>>> import numpy as np
>>> import numpy.linalg as la
>>> np.set_printoptions(precision=2, suppress=True, linewidth=100)
>>> def rnd(a):
...     return np.round(a, 2) + 0
... 
>>> arr = np.loadtxt("test10.csv", delimiter=",")
>>> arr
array([[-2., -2., -2.],
       [-4., -3., -2.],
       [-3., -2., -3.],
       [-3., -1., -3.],
       [-1., -1., -4.],
       [ 0.,  1., -2.],
       [ 0.,  0., -3.],
       [ 1., -1., -1.],
       [ 2., -2.,  0.],
       [ 4., -3., -1.],
       [ 6., -1., -3.]])
>>> B = arr / la.norm(arr, axis=1, keepdims=True)
>>> G = B @ B.T
>>> rnd(la.norm(B, axis=1))
array([1., 1., 1., 1., 1., 1., 1., 1., 1., 1., 1.])
>>> (np.abs(G) > 0.9).astype(int)
array([[1, 1, 1, 1, 0, 0, 0, 0, 0, 0, 0],
       [1, 1, 1, 0, 0, 0, 0, 0, 0, 0, 0],
       [1, 1, 1, 1, 0, 0, 0, 0, 0, 0, 0],
       [1, 0, 1, 1, 0, 0, 0, 0, 0, 0, 0],
       [0, 0, 0, 0, 1, 0, 1, 0, 0, 0, 0],
       [0, 0, 0, 0, 0, 1, 0, 0, 0, 0, 0],
       [0, 0, 0, 0, 1, 0, 1, 0, 0, 0, 0],
       [0, 0, 0, 0, 0, 0, 0, 1, 0, 1, 0],
       [0, 0, 0, 0, 0, 0, 0, 0, 1, 1, 0],
       [0, 0, 0, 0, 0, 0, 0, 1, 1, 1, 0],
       [0, 0, 0, 0, 0, 0, 0, 0, 0, 0, 1]])
>>> rnd(G[5])
array([ 0.26,  0.08,  0.38,  0.51,  0.74,  1.  ,  0.89,  0.26, -0.32, -0.09,  0.33])
>>> rnd(np.degrees(np.arccos(np.clip(G[5, 6], -1, 1))))
np.float64(26.57)
>>> z = arr[:, 1] > np.median(arr[:, 1])
>>> f = arr[z].mean(axis=0) - arr[~z].mean(axis=0)
>>> z.astype(int)
array([0, 0, 0, 0, 0, 1, 1, 0, 0, 0, 0])
>>> np.argsort(-np.abs(f).round(6), kind="stable")
array([1, 2, 0])
>>> dist = la.norm(arr[:, None] - arr[None], axis=-1)
>>> np.unravel_index(dist.round(6).argmax(), dist.shape)
(np.int64(1), np.int64(10))
>>> np.flatnonzero(dist[5] < dist.mean() / 2)
array([5, 6])
>>> dist.shape
(11, 11)
>>> (dist + 1e9 * np.eye(11)).round(6).argmin(axis=1)
array([2, 2, 3, 2, 6, 6, 5, 8, 7, 8, 9])
>>> G = np.cov(arr, rowvar=False)
>>> rnd(la.eigvalsh(G)[::-1])
array([9.75, 1.85, 0.81])
>>> np.argwhere(np.triu(np.abs(np.corrcoef(arr.T)) > 0.8, 1))
array([], shape=(0, 2), dtype=int64)
>>> G.shape
(3, 3)
>>> q, evecs = la.qr(arr[:, :1])[0], la.qr(arr[:, 1:])[0]
>>> s = la.svd(q.T @ evecs, compute_uv=False)
>>> rnd(np.degrees(np.arccos(s.clip(0, 1))))
array([81.8])
>>> J = np.load("dump.npy")
>>> J
array([[-2.,  1.,  1.,  1.],
       [ 1., -2.,  1.,  1.],
       [ 1.,  1., -2.,  1.],
       [ 1.,  1.,  1., -2.]])
>>> vals, evecs = la.eigh(J)
>>> np.unique(vals.round(6) + 0, return_counts=True)[1]
array([3, 1])
>>> rnd(la.eigvalsh(J + -1 * np.eye(4)))
array([-4., -4., -4.,  0.])
>>> rnd(np.abs(evecs[:, -1]))
array([0.5, 0.5, 0.5, 0.5])
>>> rnd(vals)
array([-3., -3., -3.,  1.])
>>> rnd(la.eigvalsh(J @ J))
array([1., 9., 9., 9.])
>>> rnd(evecs.T @ evecs)
array([[1., 0., 0., 0.],
       [0., 1., 0., 0.],
       [0., 0., 1., 0.],
       [0., 0., 0., 1.]])
>>> rnd(vals.sum()), np.trace(J)
(np.float64(-8.0), np.float64(-8.0))
>>> rnd(evecs @ np.diag(vals) @ evecs.T)
array([[-2.,  1.,  1.,  1.],
       [ 1., -2.,  1.,  1.],
       [ 1.,  1., -2.,  1.],
       [ 1.,  1.,  1., -2.]])
>>> rng = np.random.default_rng(408985)
>>> z = rng.integers(0, 3, 4)
>>> E = (z[:, None] == z) * -1 + np.eye(4)
>>> E
array([[ 0., -1.,  0.,  0.],
       [-1.,  0.,  0.,  0.],
       [ 0.,  0.,  0., -1.],
       [ 0.,  0., -1.,  0.]])
>>> np.all(la.eigvalsh(E) > 0)
np.False_
>>> rnd(la.eigvalsh(E).min())
np.float64(-1.0)
>>> [round(float(la.det(E[:i, :i])), 2) + 0 for i in range(1, 5)]
[0.0, -1.0, 0.0, 1.0]
>>> x0 = np.array([3, 0, 3, 3])
>>> E @ x0
array([ 0., -3., -3., -3.])
>>> E @ np.eye(4)[2]
array([ 0.,  0.,  0., -1.])
>>> E @ np.ones(4)
array([-1., -1., -1., -1.])
>>> la.norm(E @ x0) <= la.norm(E, 2) * la.norm(x0) + 1e-9
np.True_
>>> np.sign((E @ x0).round(6))
array([ 0., -1., -1., -1.])
>>> rnd(la.det(E))
np.float64(1.0)
>>> rnd(np.sort(la.eigvals(E).real))
array([-1., -1.,  1.,  1.])
>>> vals, evecs = la.eigh(E)
>>> rnd(la.eigvalsh(E + 4 * np.eye(4)))
array([3., 3., 5., 5.])
>>> (vals > 1e-8).sum(), (vals < -1e-8).sum()
(np.int64(2), np.int64(2))
>>> rnd(evecs @ np.diag(vals) @ evecs.T)
array([[ 0., -1.,  0.,  0.],
       [-1.,  0.,  0.,  0.],
       [ 0.,  0.,  0., -1.],
       [ 0.,  0., -1.,  0.]])
>>> x0 = np.array([4, 5, 3, 5])
>>> target = E @ x0
>>> c, lr = np.zeros(4), 1 / la.norm(E, 2) ** 2
>>> for i in range(25):
...     c -= lr * E.T @ (E @ c - target)
...     if i % 5 == 0: print(i, round(la.norm(E @ c - target), 2))
... 
0 0.0
5 0.0
10 0.0
15 0.0
20 0.0
>>> rnd(la.cond(E))
np.float64(1.0)
>>> c
array([4., 5., 3., 5.])
>>> M = np.loadtxt("out14.csv", delimiter=",")
>>> M
array([[0., 0., 0., 0., 0., 0.],
       [0., 4., 4., 0., 6., 6.],
       [2., 2., 4., 3., 3., 6.],
       [0., 0., 0., 0., 0., 0.],
       [0., 6., 6., 0., 4., 4.],
       [3., 3., 6., 2., 2., 4.]])
>>> M.sum(axis=0)
array([ 5., 15., 20.,  5., 15., 20.])
>>> rnd(la.svd(M, compute_uv=False))
array([18.09,  4.79,  3.62,  0.96,  0.  ,  0.  ])
>>> M - M[0]
array([[0., 0., 0., 0., 0., 0.],
       [0., 4., 4., 0., 6., 6.],
       [2., 2., 4., 3., 3., 6.],
       [0., 0., 0., 0., 0., 0.],
       [0., 6., 6., 0., 4., 4.],
       [3., 3., 6., 2., 2., 4.]])
>>> left, s, vt = la.svd(M)
>>> rnd(s)
array([18.09,  4.79,  3.62,  0.96,  0.  ,  0.  ])
>>> np.argmax(s[:-1] / (s[1:] + 1e-6)) + 1
np.int64(4)
>>> B = left[:, :4] @ np.diag(s[:4]) @ vt[:4]
>>> rnd(B)
array([[0., 0., 0., 0., 0., 0.],
       [0., 4., 4., 0., 6., 6.],
       [2., 2., 4., 3., 3., 6.],
       [0., 0., 0., 0., 0., 0.],
       [0., 6., 6., 0., 4., 4.],
       [3., 3., 6., 2., 2., 4.]])
>>> rnd(la.norm(M - B) / la.norm(M))
np.float64(0.0)
>>> rk = la.matrix_rank(M)
>>> rk
np.int64(4)
>>> null = la.svd(M)[2][rk:].T
>>> null.shape
(6, 2)
>>> [int(la.matrix_rank(M[:, :j + 1])) for j in range(6)]
[1, 2, 2, 3, 4, 4]
>>> W0 = np.load("layer7.npy")
>>> W0
array([[  2, -22,   2,  -8],
       [  6,  -4,  14, -18],
       [  2, -20,   4, -12],
       [ -6,   6, -12,  14]])
>>> np.allclose(M[:-1].T @ la.lstsq(M[:-1].T, M[-1])[0], M[-1])
False
>>> np.unique(M.round(6), axis=0).shape
(5, 6)
>>> blk = np.stack([W0, -3 * W0, W0[::-1]])
>>> rnd(la.det(blk))
array([0., 0., 0.])
>>> np.einsum("bij,cij->bc", blk, blk)
array([[ 2104, -6312,   168],
       [-6312, 18936,  -504],
       [  168,  -504,  2104]])
>>> rnd(la.norm(blk, axis=(1, 2)))
array([ 45.87, 137.61,  45.87])
>>> B = np.array([[-3, -2], [2, 0]])
>>> Z = np.kron(B, W0)
>>> Z.shape
(8, 8)
>>> la.matrix_rank(Z)
np.int64(6)
